In [1]: import numpy as np

In [2]: from numpy import linalg as LA

In [3]: np.set_printoptions(suppress=True, linewidth=120)

In [4]: A = np.load("out10.npy")

In [5]: print(A)
[[ 0  2  0  2  1  1  0  2  2  0]
 [ 2  5  5  1  6  1  6  2  2  1]
 [ 3  6  6  3  5  3  0  2  4  0]
 [ 0  6  6  4  9  3  6  3  5  3]
 [ 2 12  8  6 12  5  9  4  5  4]
 [ 3  5  6  4  6  2  0  3  6  0]
 [ 0  0  0  0  0  0  0  0  0  0]
 [ 3 10  6  4  6  4  5  4  7  2]
 [ 3  6  9  3  5  4  4  5  5  3]
 [ 0  6  6  4  9  3  6  3  5  3]
 [ 6  3  5  6  2  4  1  3  3  3]
 [ 3  6  5  6  8  5  6  2  3  3]
 [ 3  3  3  6  3  2  4  3  2  6]
 [ 0  5  6  0  5  3  3  2  3  0]
 [ 3  1  3  3  0  1  1  3  2  3]
 [ 0  4  3  3  6  2  6  2  2  3]
 [ 3  5  9  4  6  3  4  6  7  3]
 [ 2  3  2  1  3  0  3  0  0  1]
 [ 0  0  0  0  0  0  0  0  0  0]
 [ 0  6  3  6  7  3  3  3  5  3]
 [ 3  3  3  6  3  2  4  3  2  6]]

In [6]: # rows 3 and 9 are equal

In [7]: Ac = A - A.mean(axis=1)
ValueError: operands could not be broadcast together with shapes (21,10) (21,) 


In [8]: Ac = A - A.mean(axis=0)

In [9]: U, sigma, Vt = LA.svd(Ac, full_matrices=False)

In [10]: print(np.round(Ac.mean(axis=0), 4) + 0)
[0. 0. 0. 0. 0. 0. 0. 0. 0. 0.]

In [11]: print(np.round(sigma ** 2 / (sigma ** 2).sum(), 4) + 0)
[0.6388 0.1332 0.1147 0.0449 0.0333 0.0189 0.0096 0.0048 0.0018 0.    ]

In [12]: print(np.round((sigma ** 2).sum() ** 2 / (sigma ** 4).sum(), 4))
2.2593

In [13]: print(np.round(Vt[0] * np.sign(Vt[0, np.abs(Vt[0]).argmax()]), 4))
[0.0586 0.4622 0.3908 0.2231 0.5133 0.2245 0.3524 0.1854 0.2968 0.1411]

In [14]: print((np.sign(U[:, 0]) == np.sign(U[0, 0])).astype(int))
[1 0 1 0 0 0 1 0 0 0 1 0 1 1 1 1 0 1 1 0 1]

In [15]: f = np.array([1, 1, -5])

In [16]: print(np.polyval(f, A[18]))
[-5 -5 -5 -5 -5 -5 -5 -5 -5 -5]

In [17]: print(np.convolve(A[18], f))
[0 0 0 0 0 0 0 0 0 0 0 0]

In [18]: idx = A[:, 5] > np.median(A[:, 5])

In [19]: f = A[idx].mean(axis=0) - A[~idx].mean(axis=0)

In [20]: print(round(float((((A - A.mean(axis=0)) @ f > 0) == idx).mean()), 4))
0.7143

In [21]: print(f.round(4))
[2.025  3.65   2.7875 2.0625 2.2875 2.5875 2.125  1.2875 1.6625 1.    ]

In [22]: print(idx.astype(int))
[0 0 0 0 1 0 0 1 1 0 1 1 0 0 0 0 0 0 0 0 0]

In [23]: U, sigma, Vt = LA.svd(A)

In [24]: print(np.argmax(sigma[:-1] / (sigma[1:] + 1e-6)) + 1)
9

In [25]: print(sigma.round(4))
[56.5239 12.5383 11.0664  6.92    5.9663  4.4849  3.2639  2.257   1.4226  0.0507]

In [26]: Y = U[:, :9] @ np.diag(sigma[:9]) @ Vt[:9]

In [27]: print(round(float(np.abs(A - Y).max()), 4))
0.0142

In [28]: print(round(LA.norm(A - Y) / LA.norm(A), 4))
0.0008

In [29]: print(LA.matrix_rank(A, rtol=0.05))
7

In [30]: ang = np.radians(30)

In [31]: R = np.eye(10)

In [32]: R[9, 9] = R[4, 4] = np.cos(ang)

In [33]: R[9, 4], R[4, 9] = -np.sin(ang), np.sin(ang)

In [34]: print(R.round(4))
[[ 1.     0.     0.     0.     0.     0.     0.     0.     0.     0.   ]
 [ 0.     1.     0.     0.     0.     0.     0.     0.     0.     0.   ]
 [ 0.     0.     1.     0.     0.     0.     0.     0.     0.     0.   ]
 [ 0.     0.     0.     1.     0.     0.     0.     0.     0.     0.   ]
 [ 0.     0.     0.     0.     0.866  0.     0.     0.     0.     0.5  ]
 [ 0.     0.     0.     0.     0.     1.     0.     0.     0.     0.   ]
 [ 0.     0.     0.     0.     0.     0.     1.     0.     0.     0.   ]
 [ 0.     0.     0.     0.     0.     0.     0.     1.     0.     0.   ]
 [ 0.     0.     0.     0.     0.     0.     0.     0.     1.     0.   ]
 [ 0.     0.     0.     0.    -0.5    0.     0.     0.     0.     0.866]]

In [35]: Y = A @ R.T

In [36]: print(round(float(LA.det(R)), 4), round(float(np.trace(R)), 4))
1.0 9.7321

In [37]: print(np.allclose(LA.norm(A, axis=1), LA.norm(Y, axis=1)))
True

In [38]: F = np.load("sample16.npy")

In [39]: print(F)
[[-0.6  0.7  0.5  0.3 -1.7]
 [ 1.6 -0.6 -0.6  0.8 -0.3]
 [ 0.1 -1.1 -0.4  1.3 -0.4]
 [-0.1 -0.9 -0.6  0.1  1.2]
 [-2.   0.3 -1.   0.5  0.4]
 [ 0.3 -0.7  0.   0.2  0.3]
 [-0.5  5.5  4.   1.  -4. ]
 [-0.1 -0.3  0.   0.3  0.1]
 [-0.5  0.1  0.9  0.   1.1]
 [ 0.3  0.3  0.4  0.3 -0.7]
 [ 0.8 -0.5  1.2  1.2 -0.3]]

In [40]: proj = F @ LA.solve(F.T @ F, F.T)

In [41]: print(np.round(np.diag(proj), 4))
[0.5674 0.7386 0.4944 0.1537 0.8476 0.0618 0.9558 0.0377 0.5233 0.0445 0.5752]

In [42]: print(np.round(proj @ F[:, 3], 4) + 0)
[0.3 0.8 1.3 0.1 0.5 0.2 1.  0.3 0.  0.3 1.2]

In [43]: print(np.round(np.trace(proj), 4))
5.0

In [44]: Z = F[[3, 9]].astype(float)

In [45]: for _ in range(6):
    ...:     idx = LA.norm(F[:, None] - Z, axis=-1).argmin(axis=1)
    ...:     Z = np.array([F[idx == j].mean(axis=0) for j in range(2)])
    ...: 

In [46]: print(idx)
[0 0 0 0 0 0 1 0 0 0 0]

In [47]: print(np.round(Z[1] - Z[0], 4))
[-0.48  5.77  3.96  0.5  -3.97]

In [48]: ang = np.radians(90)

In [49]: R = np.eye(5)

In [50]: R[0, 0] = R[2, 2] = np.cos(ang)

In [51]: R[0, 2], R[2, 0] = -np.sin(ang), np.sin(ang)

In [52]: print(R.round(4) + 0)
[[ 0.  0. -1.  0.  0.]
 [ 0.  1.  0.  0.  0.]
 [ 1.  0.  0.  0.  0.]
 [ 0.  0.  0.  1.  0.]
 [ 0.  0.  0.  0.  1.]]

In [53]: Y = F @ R.T

In [54]: print(np.allclose(LA.norm(F, axis=1), LA.norm(Y, axis=1)))
True

In [55]: D = LA.norm(F[:, None] - F[None], axis=-1)

In [56]: print(LA.matrix_rank(D ** 2))
7

In [57]: print(np.round(LA.norm(F - F.mean(axis=0), axis=1), 4))
[1.5067 2.138  1.7524 2.2503 2.5178 1.3417 7.3415 0.8775 1.7276 0.5386 1.5466]

In [58]: print(D[1].round(4))
[3.1544 0.     1.6733 2.3917 3.8092 1.6673 8.747  1.9365 3.1225 1.9774 2.0125]

In [59]: Ac = F - F.mean(axis=0)

In [60]: U, sigma, Vt = LA.svd(Ac, full_matrices=False)

In [61]: print(np.abs(U[:, 0]).argmax())
6

In [62]: print(sigma.round(4))
[8.1479 3.169  2.129  1.2698 0.9344]

In [63]: Y = np.array([[-1, 1, -1, -2], [-1, -1, 2, -1], [0, -3, -3, 2], [0, 0, 0, -3]])

In [64]: mat = Y + Y.T

In [65]: print(mat)
[[-2  0 -1 -2]
 [ 0 -2 -1 -1]
 [-1 -1 -6  2]
 [-2 -1  2 -6]]

In [66]: Y = LA.inv(mat)

In [67]: print(round(float(LA.slogdet(mat)[0]), 4))
1.0

In [68]: print(np.allclose(Y, mat.T))
False

In [69]: m1 = np.load("block19.npy")

In [70]: print(m1)
[[-0.7223 -0.5489  0.4376 -0.2635  0.2483 -0.1697 -0.7489  0.6391]
 [ 1.1742  2.5967 -2.1392  1.1782  2.205   1.8081  2.2366 -3.0426]
 [ 1.7803  6.2611 -4.0154  2.2552  3.7593  3.8398  5.8912 -5.3293]
 [ 0.0344 -0.8776  0.4074  0.0351 -0.8062 -0.2526 -0.9601  1.2101]
 [ 0.5722  0.5305 -0.553  -0.0527  0.4783  0.5776  0.5567 -0.2552]
 [-0.7377 -1.616   1.3991 -0.4479 -1.1811 -1.5335 -1.5149  0.8524]
 [-0.3743 -0.5736  0.3449 -0.3861 -0.8731 -0.1998 -0.8646  1.1234]
 [-0.9626 -4.4118  2.4457 -0.9348 -2.78   -2.5414 -3.8955  3.7936]
 [-0.4242 -1.4108  0.7941 -0.1793 -0.9994 -0.9409 -1.5947  1.3253]
 [-1.1497 -2.5292  1.3009 -0.9336 -1.3752 -1.717  -1.8431  2.6887]
 [-2.3966 -7.5875  4.8559 -2.1778 -4.9131 -4.7416 -7.2878  7.3421]
 [-0.0229 -0.5925  0.2186 -0.1844 -0.8151 -0.3824 -1.1152 -0.1918]
 [ 0.0104 -0.4225 -0.0354 -0.2088  0.4045 -0.4176 -0.2996  0.2312]
 [-0.8275 -1.7175  1.3711 -0.5723 -1.0983 -0.9653 -1.3877  1.4007]
 [ 1.6436  4.9993 -3.4156  1.6271  3.4434  3.4382  4.7385 -4.9914]
 [-1.2374 -3.534   2.4337 -1.0153 -2.4183 -2.1144 -3.9805  3.0688]
 [ 0.2563  0.9817 -0.9534  0.2865  0.9016  1.1149  1.8183 -1.7832]
 [-0.1511 -0.9448  0.2776 -0.1915 -1.1636 -0.7215 -0.8614  1.0499]
 [-0.521  -1.0629  0.6213 -0.1109 -0.4867 -1.057  -1.3848  0.8981]
 [ 0.7275  2.9595 -2.0593  0.8329  1.4347  1.9492  2.9615 -2.2653]
 [ 0.0032 -0.0488 -0.3617  0.2443  0.8515  0.0657  0.5701 -0.6213]
 [ 1.6812  4.9164 -3.2871  1.2361  3.8255  3.2124  4.9879 -4.6386]
 [-1.0024 -0.1396  0.1438  0.0025  0.0461 -0.3993  0.0674 -0.1817]
 [ 0.0273  0.7019 -0.3414  0.4126  0.7416  0.561   0.8667 -0.0024]
 [-0.4879 -0.9841  0.6759 -0.2172 -1.084  -0.8818 -1.1646  0.956 ]
 [-1.6166 -3.1343  2.2071 -0.8439 -2.2485 -2.31   -3.123   3.4343]]

In [71]: Y = np.c_[m1[:, :6] @ np.array([[1, 0, 1, 1, 1, 1],
    ...:     [1, -1, 2, 2, 0, 1],
    ...:     [1, 1, -2, 1, 0, 0],
    ...:     [0, 0, 2, -1, -1, 0],
    ...:     [-2, 0, -1, 0, 0, 0],
    ...:     [-2, 1, 1, 1, -2, 0]]), np.array([5, -8, 8, -3, 9, -2, -4, 9, -8, 2, -8, -4, 5, 3, -7, 8, 7, 0, 0, -2, 5, -4, -7, 5, -4, -1])]

In [72]: print(Y.round(4))
[[ -0.9908   0.8168  -3.6403  -1.2887  -0.1194  -1.2712   5.    ]
 [ -6.3945  -2.9278  12.6055   4.8583  -3.6202   3.7709  -8.    ]
 [-11.1722  -6.4367  26.9242  11.8717  -8.1545   8.0414   8.    ]
 [  1.6818   1.0324  -1.9118  -1.6011   0.5045  -0.8432  -3.    ]
 [ -1.5621  -0.5059   2.7331   1.7105  -0.5303   1.1027   9.    ]
 [  4.4746   1.4816  -8.0161  -3.6562   2.7772  -2.3537  -2.    ]
 [  1.5428   0.7187  -2.3102  -0.9903   0.4114  -0.9479  -4.    ]
 [  7.7141   4.3161 -16.3086  -8.9471   5.055   -5.3744   9.    ]
 [  2.8397   1.264   -5.1341  -3.2133   1.6369  -1.835   -8.    ]
 [  3.8064   2.1131 -11.0189  -5.6906   3.2179  -3.6789   2.    ]
 [ 14.1812   7.7018 -31.4675 -15.2795   9.2644  -9.9841  -8.    ]
 [  1.9982   0.4287  -1.5812  -1.1873   0.9263  -0.6154  -4.    ]
 [ -0.4213  -0.0305  -2.0035  -1.0788   1.0544  -0.4121   5.    ]
 [  2.9533   2.1233  -8.0163  -3.2844   1.6754  -2.545    3.    ]
 [-10.5359  -4.9767  21.7224  10.0377  -6.8599   6.6429  -7.    ]
 [  6.7277   3.8533 -14.8995  -6.9708   4.0067  -4.7714   8.    ]
 [ -3.7484  -0.8202   4.9128   2.0947  -2.26     1.238    7.    ]
 [  2.9519   0.5009  -2.5368  -2.2931   1.4834  -1.0959   0.    ]
 [  2.1248   0.6272  -4.6815  -2.9716   1.7039  -1.5839   0.    ]
 [ -5.1401  -3.0696  12.9454   5.7035  -4.0038   3.687   -2.    ]
 [ -2.2417  -0.2472   0.3318  -0.6347  -0.3725  -0.0456   5.    ]
 [-10.7653  -4.9911  19.9473  10.2032  -5.9797   6.5976  -4.    ]
 [ -0.2918  -0.1159  -2.0096  -1.5396  -0.2063  -1.142   -7.    ]
 [ -2.2174  -0.4823   2.7585   1.2381  -1.5073   0.7292   5.    ]
 [  3.1355   0.7782  -4.0401  -2.4448   1.4929  -1.472   -4.    ]
 [  6.5732   3.0314 -14.0487  -7.1442   3.8473  -4.7509  -1.    ]]

In [73]: print(LA.matrix_rank(Y))
7
